In [1]: import numpy as np

In [2]: from numpy import linalg as LA

In [3]: np.set_printoptions(precision=4, suppress=True, linewidth=200, legacy="1.25")

In [4]: A = np.loadtxt("layer5.csv", delimiter=",")

In [5]: print(A)
[[-1.4273  1.4658 -1.4273]
 [ 0.7124  4.1405  0.7124]
 [ 3.9496  8.187   3.9496]
 [-3.6029 -1.2536 -3.6029]
 [-2.7684 -0.2106 -2.7684]
 [ 0.5188  3.8985  0.5188]
 [-7.088  -5.61   -7.088 ]
 [-1.8189  0.9764 -1.8189]
 [-4.5274 -2.4092 -4.5274]
 [ 2.0827  5.8534  2.0827]
 [ 4.9556  9.4444  4.9556]
 [ 4.8796  9.3495  4.8796]
 [-2.0676  0.6655 -2.0676]
 [ 2.7127  6.6409  2.7127]
 [-0.1394  3.0758 -0.1394]
 [-0.3218  2.8477 -0.3218]
 [-1.5846  1.2693 -1.5846]
 [ 6.4164 11.2705  6.4164]
 [-4.6767 -2.5958 -4.6767]
 [-1.8318  0.9603 -1.8318]
 [-1.641   1.1987 -1.641 ]
 [ 1.3216  4.9021  1.3216]
 [ 2.1846  5.9807  2.1846]
 [-3.1807 -0.7259 -3.1807]
 [-2.7513 -0.1891 -2.7513]]

In [6]: Uu, sigma, Vh = LA.svd(A)

In [7]: evecs = Vh[:(sigma > 1e-8).sum()]

In [8]: rng = np.random.default_rng(75)

In [9]: x = A[20] + 3 * A[24] + rng.integers(2) * np.eye(3)[0]

In [10]: print(x)
[-8.8949  0.6314 -9.8949]

In [11]: print(np.allclose(evecs.T @ evecs @ x, x))
False

In [12]: Ac = A - A.mean(axis=0)

In [13]: evecs = LA.svd(Ac)[2][:2]

In [14]: A2 = Ac - Ac @ evecs.T @ evecs

In [15]: print(LA.norm(A2, axis=1).round(6).argmax())
0

In [16]: print(np.diag(evecs.T @ evecs))
[0.5 1.  0.5]

In [17]: print(round(float(LA.norm(A2) / LA.norm(Ac)), 4))
0.0
